$ ipython --no-banner

In [1]: import numpy as np

In [2]: from numpy import linalg as LA

In [3]: np.set_printoptions(precision=2, suppress=True, linewidth=160)

In [4]: m1 = np.load("layer16.npy")

In [5]: m1
Out[5]: 
array([[-2, -2,  1,  1],
       [ 2,  0,  0, -2],
       [ 0, -2, -1, -1],
       [ 0,  1, -2,  2]])

In [6]: w1 = np.array([[-3, 1, 3, 3, 0, -2],
   ...:     [1, 0, -2, 2, 2, -3],
   ...:     [-2, 1, 0, -2, -3, 1],
   ...:     [-3, 1, -2, -1, -1, 2]])

In [7]: beta = np.array([4, 1, 6, 3, 2, 7])

In [8]: act = np.maximum(m1 @ w1 + beta, 0)

In [9]: act
Out[9]: 
array([[ 3,  1,  2,  0,  0, 20],
       [ 4,  1, 16, 11,  4,  0],
       [ 7,  0, 12,  2,  2, 10],
       [ 3,  1,  0,  7,  8,  6]])

In [10]: basis = np.array([[0, 0, 1], [3, 3, 3], [1, 1, 3], [2, 2, 0], [0, 3, 0], [2, 3, 3]])

In [11]: (act @ basis).round(6).argmax(axis=1)
Out[11]: array([2, 2, 2, 1])

In [12]: m1 @ m1
Out[12]: 
array([[ 0,  3, -5,  3],
       [-4, -6,  6, -2],
       [-4,  1,  3,  3],
       [ 2,  6, -2,  4]])

In [13]: LA.determinant(m1)
AttributeError: module 'numpy.linalg' has no attribute 'determinant'


In [14]: A2 = m1[0, 0] * m1[1:] - np.outer(m1[1:, 0], m1[0])

In [15]: A2
Out[15]: 
array([[ 0,  4, -2,  2],
       [ 0,  4,  2,  2],
       [ 0, -2,  4, -4]])

In [16]: np.flatnonzero(~A2.round(6).any(axis=1))
Out[16]: array([], dtype=int64)

In [17]: theta = np.radians(135)

In [18]: r_ = np.eye(4)

In [19]: r_[0, 0] = r_[1, 1] = np.cos(theta)

In [20]: r_[0, 1], r_[1, 0] = -np.sin(theta), np.sin(theta)

In [21]: r_
Out[21]: 
array([[-0.71, -0.71,  0.  ,  0.  ],
       [ 0.71, -0.71,  0.  ,  0.  ],
       [ 0.  ,  0.  ,  1.  ,  0.  ],
       [ 0.  ,  0.  ,  0.  ,  1.  ]])

In [22]: A2 = m1 @ r_.T

In [23]: np.round(LA.det(r_), 2), np.round(np.trace(r_), 2)
Out[23]: (np.float64(1.0), np.float64(0.59))

In [24]: np.allclose(m1 @ m1.T, A2 @ A2.T)
Out[24]: True

In [25]: np.allclose(LA.norm(m1, axis=1), LA.norm(A2, axis=1))
Out[25]: True

In [26]: K = np.load("test18.npy")

In [27]: K
Out[27]: 
array([[0, 1, 1],
       [1, 0, 0],
       [1, 0, 0]])

In [28]: Uu, sv, vt = LA.svd(K)

In [29]: np.argmax(sv[:-1] / (sv[1:] + 1e-6)) + 1
Out[29]: np.int64(2)

In [30]: A2 = Uu[:, :2] @ np.diag(sv[:2]) @ vt[:2]

In [31]: round(float(LA.norm(K - A2, 2)), 2), round(float(sv[2]), 2)
Out[31]: (0.0, 0.0)

In [32]: A2.round(2) + 0
Out[32]: 
array([[0., 1., 1.],
       [1., 0., 0.],
       [1., 0., 0.]])

In [33]: np.round(np.abs(K - A2).max(), 2)
Out[33]: np.float64(0.0)

In [34]: np.round(LA.norm(K - A2) / LA.norm(K), 2)
Out[34]: np.float64(0.0)
